In [1]: import numpy as np

In [2]: import numpy.linalg as la

In [3]: np.set_printoptions(precision=2, suppress=True, linewidth=100)

In [4]: E = np.load("data.npy")

In [5]: E
Out[5]: 
array([[ 0.13,  0.22,  0.31],
       [-0.08, -0.06, -0.16],
       [ 1.84,  1.97,  1.38],
       [-2.63, -2.55, -1.69],
       [ 2.4 ,  2.45,  1.74],
       [-3.67, -3.62, -2.46],
       [ 6.21,  6.15,  4.15],
       [-0.57, -0.51, -0.44],
       [-1.56, -1.5 , -1.01],
       [-1.3 , -0.95, -0.83],
       [ 1.16,  1.34,  0.81],
       [ 1.57,  1.4 ,  0.88],
       [-4.2 , -4.19, -2.78],
       [-1.29, -1.38, -0.84],
       [-0.81, -0.65, -0.42],
       [ 3.02,  3.21,  1.94],
       [-2.57, -2.48, -1.67]])

In [6]: Xc = E - E.mean(axis=0)

In [7]: evecs = la.svd(Xc)[2][:1]

In [8]: out = Xc - Xc @ evecs.T @ evecs

In [9]: (Xc @ evecs.T).std(axis=0)
Out[9]: array([4.])

In [10]: np.cov(Xc @ evecs.T, rowvar=False)
Out[10]: array(17.)

In [11]: round(la.norm(out) / la.norm(Xc), 2)
Out[11]: np.float64(0.03)

In [12]: m1 = np.load("a.npy")

In [13]: m1
Out[13]: 
array([[0, 0, 1, 0, 0, 0, 0, 0, 0, 0, 0, 0],
       [1, 0, 0, 0, 0, 0, 0, 0, 0, 0, 0, 0],
       [0, 0, 0, 1, 0, 0, 0, 0, 0, 0, 0, 0],
       [0, 0, 0, 0, 0, 0, 1, 0, 0, 0, 0, 0],
       [0, 0, 0, 0, 0, 0, 0, 0, 0, 0, 1, 0],
       [0, 0, 0, 0, 0, 1, 0, 0, 0, 0, 0, 0],
       [0, 0, 0, 0, 0, 0, 0, 1, 0, 0, 0, 0],
       [0, 0, 0, 0, 0, 0, 0, 0, 1, 0, 0, 0],
       [0, 0, 0, 0, 1, 0, 0, 0, 0, 0, 0, 0],
       [0, 0, 0, 0, 0, 0, 0, 0, 0, 1, 0, 0],
       [0, 1, 0, 0, 0, 0, 0, 0, 0, 0, 0, 0],
       [0, 0, 0, 0, 0, 0, 0, 0, 0, 0, 0, 1]])

In [14]: m1.sum(axis=1)
Out[14]: array([1, 1, 1, 1, 1, 1, 1, 1, 1, 1, 1, 1])

In [15]: pr = np.eye(12)[5]

In [16]: for _ in range(3):
    ...:     pr = pr @ m1
    ...:     print(pr.round(2))
    ...: 
[0. 0. 0. 0. 0. 1. 0. 0. 0. 0. 0. 0.]
[0. 0. 0. 0. 0. 1. 0. 0. 0. 0. 0. 0.]
[0. 0. 0. 0. 0. 1. 0. 0. 0. 0. 0. 0.]

In [17]: x0 = np.array([5, 5, 3, 1, 0, 9, 7, 5, 8, 5, 1, 0])

In [18]: h1 = np.maximum(m1 @ x0, 0)

In [19]: np.maximum(m1 @ x0, 0) - np.maximum(-m1 @ x0, 0)
Out[19]: array([3, 5, 1, 7, 1, 9, 5, 8, 0, 5, 5, 0])

In [20]: np.tanh(m1 @ x0)
Out[20]: array([1.  , 1.  , 0.76, 1.  , 0.76, 1.  , 1.  , 1.  , 0.  , 1.  , 1.  , 0.  ])

In [21]: h1
Out[21]: array([3, 5, 1, 7, 1, 9, 5, 8, 0, 5, 5, 0])

In [22]: m1 * (h1 > 1e-9)[:, None]
Out[22]: 
array([[0, 0, 1, 0, 0, 0, 0, 0, 0, 0, 0, 0],
       [1, 0, 0, 0, 0, 0, 0, 0, 0, 0, 0, 0],
       [0, 0, 0, 1, 0, 0, 0, 0, 0, 0, 0, 0],
       [0, 0, 0, 0, 0, 0, 1, 0, 0, 0, 0, 0],
       [0, 0, 0, 0, 0, 0, 0, 0, 0, 0, 1, 0],
       [0, 0, 0, 0, 0, 1, 0, 0, 0, 0, 0, 0],
       [0, 0, 0, 0, 0, 0, 0, 1, 0, 0, 0, 0],
       [0, 0, 0, 0, 0, 0, 0, 0, 1, 0, 0, 0],
       [0, 0, 0, 0, 0, 0, 0, 0, 0, 0, 0, 0],
       [0, 0, 0, 0, 0, 0, 0, 0, 0, 1, 0, 0],
       [0, 1, 0, 0, 0, 0, 0, 0, 0, 0, 0, 0],
       [0, 0, 0, 0, 0, 0, 0, 0, 0, 0, 0, 0]])

In [23]: np.flatnonzero(h1 > 1e-9)
Out[23]: array([ 0,  1,  2,  3,  4,  5,  6,  7,  9, 10])
